In [1]: import numpy as np

In [2]: np.set_printoptions(precision=4, suppress=True, linewidth=100)

In [3]: rnd = lambda a: np.round(a, 4) + 0

In [4]: arr = np.arange(117).reshape(9, 13) + -2

In [5]: print(arr)
[[ -2  -1   0   1   2   3   4   5   6   7   8   9  10]
 [ 11  12  13  14  15  16  17  18  19  20  21  22  23]
 [ 24  25  26  27  28  29  30  31  32  33  34  35  36]
 [ 37  38  39  40  41  42  43  44  45  46  47  48  49]
 [ 50  51  52  53  54  55  56  57  58  59  60  61  62]
 [ 63  64  65  66  67  68  69  70  71  72  73  74  75]
 [ 76  77  78  79  80  81  82  83  84  85  86  87  88]
 [ 89  90  91  92  93  94  95  96  97  98  99 100 101]
 [102 103 104 105 106 107 108 109 110 111 112 113 114]]

In [6]: print([round(float(x), 4) for x in np.linalg.svd(arr, compute_uv=False)[:3]])
[707.063, 20.7821, 0.0]

In [7]: print(rnd(np.linalg.norm(arr, 2) / np.linalg.norm(arr)))
0.9996

In [8]: print(np.linalg.matrix_rank(arr, rtol=0.1))
1

In [9]: F = np.loadtxt("a.csv", delimiter=",")

In [10]: print(F)
[[ 0.  0. -1. -1. -1.  0. -1. -3. -1. -1.  0.  3. -2.]
 [ 2.  1. -2. -3. -2. -3.  2.  0. -3. -3. -1. -3. -2.]
 [ 0.  1.  3.  1.  2. -1.  3.  0. -2.  1.  0.  1.  3.]
 [-2.  1. -1. -1. -3. -3. -1.  2.  3. -2.  1. -3.  3.]
 [ 1. -1.  1.  0.  0. -3.  1.  1. -1. -3. -1.  3.  2.]
 [ 0. -1. -2. -2. -2.  3.  0.  1. -2.  0. -3.  2.  1.]
 [-2.  2.  3. -3.  3. -3. -2.  1. -2.  3.  3.  3. -1.]
 [ 1. -1. -1.  2.  1.  1.  3. -1.  3. -3.  3. -1. -3.]
 [ 0.  1.  3.  2. -3.  0.  1. -1.  2.  0. -2.  3.  1.]
 [ 0.  2.  1.  1.  2.  0.  2.  0. -3. -3.  3. -2.  1.]
 [-1.  3. -2. -3.  0.  0.  3. -1. -2. -1.  2.  1.  0.]
 [-1.  2.  3. -1. -1.  1. -2. -3. -2.  0.  2.  2. -2.]
 [ 0. -3. -1.  3.  3. -1. -2.  0.  3.  1. -1.  3. -1.]]

In [11]: x = np.array([0, -2, 7, -2, -3, 4, -2, -6, -9, 9, 8, 8, -8])

In [12]: rhs = F @ x

In [13]: print(rhs)
[  58.  -36.   12. -105.  -29.    6.  101.  -22.   10.   -9.   19.  114.  -10.]

In [14]: print(rnd(np.linalg.solve(F, rhs)))
[ 0. -2.  7. -2. -3.  4. -2. -6. -9.  9.  8.  8. -8.]

In [15]: m1 = np.load("mat.npy")

In [16]: print(m1)
[[ 2.3  0.   0.  -1.   2.   0.   3. ]
 [ 0.  -0.7 -1.  -3.  -1.   1.   1. ]
 [-2.   3.   1.3  1.   1.  -1.  -1. ]
 [ 0.  -3.  -3.   2.3  0.  -1.   1. ]
 [-3.  -2.   3.   0.   3.3  1.  -1. ]
 [ 3.  -3.   1.   0.   1.  -2.7  2. ]
 [ 2.   0.   0.  -1.   2.   0.   3.3]]

In [17]: x = np.array([0, -2, 1, 0, -1, -2, -1])

In [18]: rhs = m1 @ x

In [19]: print(rhs)
[-5.  -1.6 -2.7  4.   2.7  9.4 -5.3]

In [20]: print(rnd(np.linalg.solve(m1, rhs + m1[:, 1])))
[ 0. -1.  1.  0. -1. -2. -1.]

In [21]: print(rnd(np.linalg.solve(m1.T, m1[6])))
[0. 0. 0. 0. 0. 0. 1.]

In [22]: M2 = np.linalg.inv(m1)

In [23]: print(rnd(np.linalg.cond(m1)))
44.0356

In [24]: print((np.abs(M2) > 1e-9).astype(int))
[[1 1 1 1 1 1 1]
 [1 1 1 1 1 1 1]
 [1 1 1 1 1 1 1]
 [1 1 1 1 1 1 1]
 [1 1 1 1 1 1 1]
 [1 1 1 1 1 1 1]
 [1 1 1 1 1 1 1]]

In [25]: print(rnd(np.linalg.inv(M2)))
[[ 2.3  0.   0.  -1.   2.   0.   3. ]
 [ 0.  -0.7 -1.  -3.  -1.   1.   1. ]
 [-2.   3.   1.3  1.   1.  -1.  -1. ]
 [ 0.  -3.  -3.   2.3  0.  -1.   1. ]
 [-3.  -2.   3.   0.   3.3  1.  -1. ]
 [ 3.  -3.   1.   0.   1.  -2.7  2. ]
 [ 2.   0.   0.  -1.   2.   0.   3.3]]

In [26]: K = np.loadtxt("x.csv", delimiter=",")

In [27]: print(K)
[[2. 5. 3. 2. 2. 1. 0. 2. 3. 5. 3.]
 [0. 0. 3. 3. 3. 4. 3. 2. 2. 3. 0.]
 [0. 0. 0. 5. 5. 2. 2. 5. 1. 2. 5.]
 [0. 0. 0. 5. 0. 5. 0. 1. 4. 5. 1.]
 [0. 0. 0. 0. 3. 2. 1. 0. 5. 5. 4.]
 [0. 0. 0. 0. 0. 1. 3. 1. 2. 3. 5.]
 [0. 0. 0. 0. 0. 0. 0. 4. 0. 1. 4.]
 [0. 0. 0. 0. 0. 0. 0. 2. 2. 0. 2.]
 [0. 0. 0. 0. 0. 0. 0. 0. 0. 5. 4.]
 [0. 0. 0. 0. 0. 0. 0. 0. 0. 2. 0.]
 [0. 0. 0. 0. 0. 0. 0. 0. 0. 0. 0.]]

In [28]: # null space of dimension 1

In [29]: def softmax(z):
    ...:     e = np.exp(z - z.max(axis=-1, keepdims=True))
    ...:     return e / e.sum(axis=-1, keepdims=True)
    ...: 

In [30]: print(rnd(softmax(K[10] + 3)))
[0.0909 0.0909 0.0909 0.0909 0.0909 0.0909 0.0909 0.0909 0.0909 0.0909 0.0909]

In [31]: print(rnd(softmax(10 * K[10])))
[0.0909 0.0909 0.0909 0.0909 0.0909 0.0909 0.0909 0.0909 0.0909 0.0909 0.0909]

In [32]: scores = K @ K.T / np.sqrt(11)

In [33]: print(rnd(softmax(scores)[10] @ K))
[0.1818 0.4545 0.5455 1.3636 1.1818 1.3636 0.8182 1.5455 1.7273 2.8182 2.5455]

In [34]: print(softmax(scores).round(6).argmax(axis=1))
[0 1 2 3 4 4 2 2 4 0 0]

In [35]: print(np.prod(np.diag(K)), rnd(np.linalg.det(K)))
0.0 0.0

In [36]: print(np.linalg.matrix_rank(K - K[0, 0] * np.eye(11)))
10

In [37]: print(rnd(np.sort(np.linalg.eigvals(K))))
[0. 0. 0. 0. 0. 1. 2. 2. 2. 3. 5.]

In [38]: print(rnd(np.linalg.norm(K, 2) / np.linalg.norm(K)))
0.8034

In [39]: print([round(float(x), 4) for x in np.linalg.svd(K, compute_uv=False)[:3]])
[19.4806, 8.1131, 7.6416]

In [40]: rng = np.random.default_rng(125343)

In [41]: idx = rng.permutation(11)

In [42]: print(idx)
[ 0  8  1  9  3  7  4 10  5  6  2]

In [43]: M2 = K[idx][:, idx]

In [44]: print(rnd(np.linalg.det(M2)), rnd(np.linalg.det(K[idx])))
0.0 0.0

In [45]: print(np.diag(M2))
[2. 0. 0. 2. 5. 2. 3. 0. 1. 0. 0.]

In [46]: print(np.allclose(M2, K))
False

In [47]: print(M2)
[[2. 3. 5. 5. 2. 2. 2. 3. 1. 0. 3.]
 [0. 0. 0. 5. 0. 0. 0. 4. 0. 0. 0.]
 [0. 2. 0. 3. 3. 2. 3. 0. 4. 3. 3.]
 [0. 0. 0. 2. 0. 0. 0. 0. 0. 0. 0.]
 [0. 4. 0. 5. 5. 1. 0. 1. 5. 0. 0.]
 [0. 2. 0. 0. 0. 2. 0. 2. 0. 0. 0.]
 [0. 5. 0. 5. 0. 0. 3. 4. 2. 1. 0.]
 [0. 0. 0. 0. 0. 0. 0. 0. 0. 0. 0.]
 [0. 2. 0. 3. 0. 1. 0. 5. 1. 3. 0.]
 [0. 0. 0. 1. 0. 4. 0. 4. 0. 0. 0.]
 [0. 1. 0. 2. 5. 5. 5. 5. 2. 2. 0.]]

In [48]: rank = np.linalg.matrix_rank(K)

In [49]: print(rank)
10

In [50]: ns = np.linalg.svd(K)[2][rank:].T

In [51]: print(rnd(ns[:, 0] / ns[np.abs(ns[:, 0]).round(6).argmax(), 0]))
[ 1.  -0.4  0.   0.   0.   0.   0.   0.   0.   0.   0. ]

In [52]: print(np.linalg.matrix_rank(K.T @ K), np.linalg.matrix_rank(K @ K.T))
10 10

In [53]: print(np.allclose(K @ ns, 0))
True

In [54]: print(rnd(ns @ ns.T))
[[ 0.8621 -0.3448  0.      0.      0.      0.      0.      0.      0.      0.      0.    ]
 [-0.3448  0.1379  0.      0.      0.      0.      0.      0.      0.      0.      0.    ]
 [ 0.      0.      0.      0.      0.      0.      0.      0.      0.      0.      0.    ]
 [ 0.      0.      0.      0.      0.      0.      0.      0.      0.      0.      0.    ]
 [ 0.      0.      0.      0.      0.      0.      0.      0.      0.      0.      0.    ]
 [ 0.      0.      0.      0.      0.      0.      0.      0.      0.      0.      0.    ]
 [ 0.      0.      0.      0.      0.      0.      0.      0.      0.      0.      0.    ]
 [ 0.      0.      0.      0.      0.      0.      0.      0.      0.      0.      0.    ]
 [ 0.      0.      0.      0.      0.      0.      0.      0.      0.      0.      0.    ]
 [ 0.      0.      0.      0.      0.      0.      0.      0.      0.      0.      0.    ]
 [ 0.      0.      0.      0.      0.      0.      0.      0.      0.      0.      0.    ]]

In [55]: print(rnd(K @ ns))
[[0.]
 [0.]
 [0.]
 [0.]
 [0.]
 [0.]
 [0.]
 [0.]
 [0.]
 [0.]
 [0.]]

In [56]: print([int(np.linalg.matrix_rank(np.delete(K, i, axis=0))) for i in range(11)])
[9, 9, 9, 9, 9, 9, 9, 9, 9, 9, 10]

In [57]: A = np.loadtxt("m.csv", delimiter=",")

In [58]: print(A)
[[ 0.  0.  0. -1. -2.  2.  1.  0. -6.]
 [ 0.  0. -5.  1.  2. -1.  0. -6.  1.]
 [ 0.  5.  0. -2.  2. -3. -1. -2. -1.]
 [ 1. -1.  2.  0.  5. -1.  2.  0. -2.]
 [ 2. -2. -2. -5.  0.  2.  6. -4.  2.]
 [-2.  1.  3.  1. -2.  0.  3. -5. -2.]
 [-1.  0.  1. -2. -6. -3.  0. -4. -5.]
 [ 0.  6.  2.  0.  4.  5.  4.  0. -2.]
 [ 6. -1.  1.  2. -2.  2.  5.  2.  0.]]

In [59]: # looks like rank 8

In [60]: u, g = A[3], A[1]

In [61]: print(u @ u)
40.0

In [62]: p = (u @ g) / (u @ u) * u

In [63]: print(g - p)
[ 0.025 -0.025 -4.95   1.     2.125 -1.025  0.05  -6.     0.95 ]

In [64]: print(p)
[-0.025  0.025 -0.05  -0.    -0.125  0.025 -0.05  -0.     0.05 ]

In [65]: print(rnd((g - p) @ u))
0.0

In [66]: W0 = np.load("block7.npy")

In [67]: print(rnd(W0))
[[-0.3452  0.016   0.2655 -0.2345  0.4185  0.6225 -0.211   0.3487  0.1222  0.007   0.0712 -0.0784]
 [ 0.5063 -0.0123 -0.4257 -0.0665  0.0805  0.1415 -0.2547  0.1052  0.2367  0.1737 -0.2066 -0.5714]
 [-0.1151  0.0696 -0.4334 -0.4358  0.1971  0.2466  0.1153 -0.4727 -0.364  -0.2062 -0.2841  0.1098]
 [ 0.2071  0.1493  0.0766 -0.1015 -0.112   0.2597  0.1491 -0.1347  0.3487  0.5929 -0.256   0.5096]
 [-0.3682  0.6656 -0.3769 -0.1301 -0.1008 -0.2016 -0.0257  0.1946 -0.0134  0.3004  0.2774 -0.076 ]
 [ 0.1381  0.0032  0.404  -0.5733  0.2674 -0.4224 -0.1503 -0.323   0.071   0.1893  0.2128 -0.1613]
 [-0.1611 -0.2686 -0.0449  0.0306 -0.2227 -0.0359 -0.7398 -0.02   -0.389   0.3329 -0.113   0.1596]
 [-0.2762  0.0176  0.0779  0.0071 -0.5235  0.279  -0.1473 -0.517   0.3927 -0.1428  0.1594 -0.2765]
 [-0.2532  0.1386  0.2617 -0.2099 -0.2399 -0.2373  0.046   0.2315  0.0657 -0.1115 -0.7602 -0.2   ]
 [-0.023  -0.3376 -0.3369 -0.4511 -0.1808 -0.1655 -0.1073  0.3094  0.4082 -0.2954  0.1353  0.3591]
 [-0.4833 -0.5169 -0.2261  0.1245  0.2414 -0.1714  0.3032 -0.102   0.1836  0.4044 -0.0715 -0.2007]
 [ 0.1151 -0.2381  0.0904 -0.3615 -0.4617  0.2302  0.3966  0.2369 -0.3994  0.2352  0.2105 -0.2294]]

In [68]: # keeps lengths

In [69]: u = np.array([0, -5, -1, -5, -1, -2, -5, 1, -3, -2, -2, -4])

In [70]: M2 = W0 + np.outer(u, np.eye(12)[5])

In [71]: print(np.linalg.matrix_rank(M2 - W0))
1

In [72]: idx = rng.permutation(12)

In [73]: M2 = W0[:, idx] * rng.choice([-1, 1], 12)

In [74]: print(rnd(M2))
[[-0.1222 -0.3487 -0.0712  0.2345  0.016  -0.4185 -0.0784 -0.6225  0.2655 -0.3452 -0.211   0.007 ]
 [-0.2367 -0.1052  0.2066  0.0665 -0.0123 -0.0805 -0.5714 -0.1415 -0.4257  0.5063 -0.2547  0.1737]
 [ 0.364   0.4727  0.2841  0.4358  0.0696 -0.1971  0.1098 -0.2466 -0.4334 -0.1151  0.1153 -0.2062]
 [-0.3487  0.1347  0.256   0.1015  0.1493  0.112   0.5096 -0.2597  0.0766  0.2071  0.1491  0.5929]
 [ 0.0134 -0.1946 -0.2774  0.1301  0.6656  0.1008 -0.076   0.2016 -0.3769 -0.3682 -0.0257  0.3004]
 [-0.071   0.323  -0.2128  0.5733  0.0032 -0.2674 -0.1613  0.4224  0.404   0.1381 -0.1503  0.1893]
 [ 0.389   0.02    0.113  -0.0306 -0.2686  0.2227  0.1596  0.0359 -0.0449 -0.1611 -0.7398  0.3329]
 [-0.3927  0.517  -0.1594 -0.0071  0.0176  0.5235 -0.2765 -0.279   0.0779 -0.2762 -0.1473 -0.1428]
 [-0.0657 -0.2315  0.7602  0.2099  0.1386  0.2399 -0.2     0.2373  0.2617 -0.2532  0.046  -0.1115]
 [-0.4082 -0.3094 -0.1353  0.4511 -0.3376  0.1808  0.3591  0.1655 -0.3369 -0.023  -0.1073 -0.2954]
 [-0.1836  0.102   0.0715 -0.1245 -0.5169 -0.2414 -0.2007  0.1714 -0.2261 -0.4833  0.3032  0.4044]
 [ 0.3994 -0.2369 -0.2105  0.3615 -0.2381  0.4617 -0.2294 -0.2302  0.0904  0.1151  0.3966  0.2352]]

In [75]: Uu, _, Vh = np.linalg.svd(W0.T @ M2)

In [76]: print(rnd(np.linalg.lstsq(W0, M2)[0]))
[[ 0.  0.  0.  0.  0.  0.  0.  0.  0.  1.  0.  0.]
 [ 0.  0.  0.  0.  1.  0.  0.  0.  0.  0.  0.  0.]
 [ 0.  0.  0.  0.  0.  0.  0.  0.  1.  0.  0.  0.]
 [ 0.  0.  0. -1.  0.  0.  0.  0.  0.  0.  0.  0.]
 [ 0.  0.  0.  0.  0. -1.  0.  0.  0.  0.  0.  0.]
 [ 0.  0.  0.  0.  0.  0.  0. -1.  0.  0.  0.  0.]
 [ 0.  0.  0.  0.  0.  0.  0.  0.  0.  0.  1.  0.]
 [ 0. -1.  0.  0.  0.  0.  0.  0.  0.  0.  0.  0.]
 [-1.  0.  0.  0.  0.  0.  0.  0.  0.  0.  0.  0.]
 [ 0.  0.  0.  0.  0.  0.  0.  0.  0.  0.  0.  1.]
 [ 0.  0. -1.  0.  0.  0.  0.  0.  0.  0.  0.  0.]
 [ 0.  0.  0.  0.  0.  0.  1.  0.  0.  0.  0.  0.]]

In [77]: print(rnd(Uu @ Vh))
[[ 0.  0.  0.  0.  0.  0.  0.  0.  0.  1.  0.  0.]
 [ 0.  0.  0.  0.  1.  0.  0.  0.  0.  0.  0.  0.]
 [ 0.  0.  0.  0.  0.  0.  0.  0.  1.  0.  0.  0.]
 [ 0.  0.  0. -1.  0.  0.  0.  0.  0.  0.  0.  0.]
 [ 0.  0.  0.  0.  0. -1.  0.  0.  0.  0.  0.  0.]
 [ 0.  0.  0.  0.  0.  0.  0. -1.  0.  0.  0.  0.]
 [ 0.  0.  0.  0.  0.  0.  0.  0.  0.  0.  1.  0.]
 [ 0. -1.  0.  0.  0.  0.  0.  0.  0.  0.  0.  0.]
 [-1.  0.  0.  0.  0.  0.  0.  0.  0.  0.  0.  0.]
 [ 0.  0.  0.  0.  0.  0.  0.  0.  0.  0.  0.  1.]
 [ 0.  0. -1.  0.  0.  0.  0.  0.  0.  0.  0.  0.]
 [ 0.  0.  0.  0.  0.  0.  1.  0.  0.  0.  0.  0.]]

In [78]: print(idx)
[ 8  7 10  3  1  4 11  5  2  0  6  9]
